$ ipython --no-banner

In [1]: import numpy as np

In [2]: np.set_printoptions(precision=2, suppress=True, linewidth=100, sign=" ")

In [3]: rd = lambda a: np.round(a, 2) + 0

In [4]: W2 = np.sign(np.array([[3, -2, 2, -2], [5, -5, 4, 1], [4, 5, 3, -3], [-5, -3, -4, 1]]))

In [5]: out = (np.tril(W2, -1) + np.eye(4)) @ (np.triu(W2, 1) + np.eye(4))

In [6]: w = np.array([-4, -2, -4, -2])

In [7]: data = np.rint(out * w @ np.linalg.inv(out)) + 0

In [8]: print(data)
[[-2. -4.  4.  2.]
 [ 0. -4.  0.  0.]
 [ 0.  0. -6. -2.]
 [ 0.  0.  4.  0.]]

In [9]: rng = np.random.default_rng(436796)

In [10]: idx = rng.permutation(4)

In [11]: print(idx)
[ 1  0  3  2]

In [12]: out = data[idx][:, idx]

In [13]: print(np.diag(out))
[-4. -2.  0. -6.]

In [14]: print(rd(np.sort(np.abs(np.linalg.eigvals(out)))))
[ 2.  2.  4.  4.]

In [15]: print(np.allclose(out, data))
False

In [16]: print(rd(np.linalg.det(out)), rd(np.linalg.det(data[idx])))
64.0 64.0

In [17]: print(out)
[[-4.  0.  0.  0.]
 [-4. -2.  2.  4.]
 [ 0.  0.  0.  4.]
 [ 0.  0. -2. -6.]]

In [18]: q, vecs = np.linalg.qr(data[:, :3])[0], np.linalg.qr(data[:, 3:])[0]

In [19]: s = np.linalg.svd(q.T @ vecs, compute_uv=False)

In [20]: print(rd(np.linalg.norm(q @ q.T - vecs @ vecs.T, 2)))
1.0

In [21]: print((s > 0.9).sum())
1

In [22]: print(np.einsum("ii->", data))
-12.0

In [23]: print(rd(np.linalg.det(2 * data)), rd(np.linalg.det(data)))
1024.0 64.0

In [24]: print(rd(np.linalg.det(data[::-1])))
64.0

In [25]: print(rd(np.linalg.det(data.T)))
64.0

In [26]: q, _ = np.linalg.qr(np.array([[0.3, 1.2, 1.5, 0.9, -0.6, -0.5, 1.9],
    ...:     [-1.8, 0.5, -0.3, -1.4, -0.8, 0.4, -0.5],
    ...:     [-0.7, -2.0, -0.8, 0.6, -0.9, 0.2, 0.7],
    ...:     [1.4, -1.2, 1.2, -0.5, 2.5, -0.2, -0.6],
    ...:     [-1.7, -0.7, -1.0, 1.1, 1.9, 0.4, 0.7],
    ...:     [0.6, -1.0, -0.5, -1.9, -1.2, 0.0, -0.2],
    ...:     [0.5, -0.5, -0.5, -0.3, 0.3, 0.9, 2.1]]))

In [27]: w = np.array([3, 0, 3, 3, 0, 2, 0])

In [28]: E = q @ np.diag(w) @ q.T

In [29]: print(rd(E))
[[ 1.16  0.02  0.45  1.1   0.07 -0.77 -0.11]
 [ 0.02  2.8   0.2   0.08  0.33  0.48 -0.11]
 [ 0.45  0.2   0.46 -0.04  0.6  -0.72 -0.09]
 [ 1.1   0.08 -0.04  1.93 -0.83  0.11 -0.37]
 [ 0.07  0.33  0.6  -0.83  1.27 -0.86 -0.51]
 [-0.77  0.48 -0.72  0.11 -0.86  1.38 -0.12]
 [-0.11 -0.11 -0.09 -0.37 -0.51 -0.12  2.  ]]

In [30]: print(rd(np.linalg.norm(E, 2) / np.linalg.norm(E)))
0.54
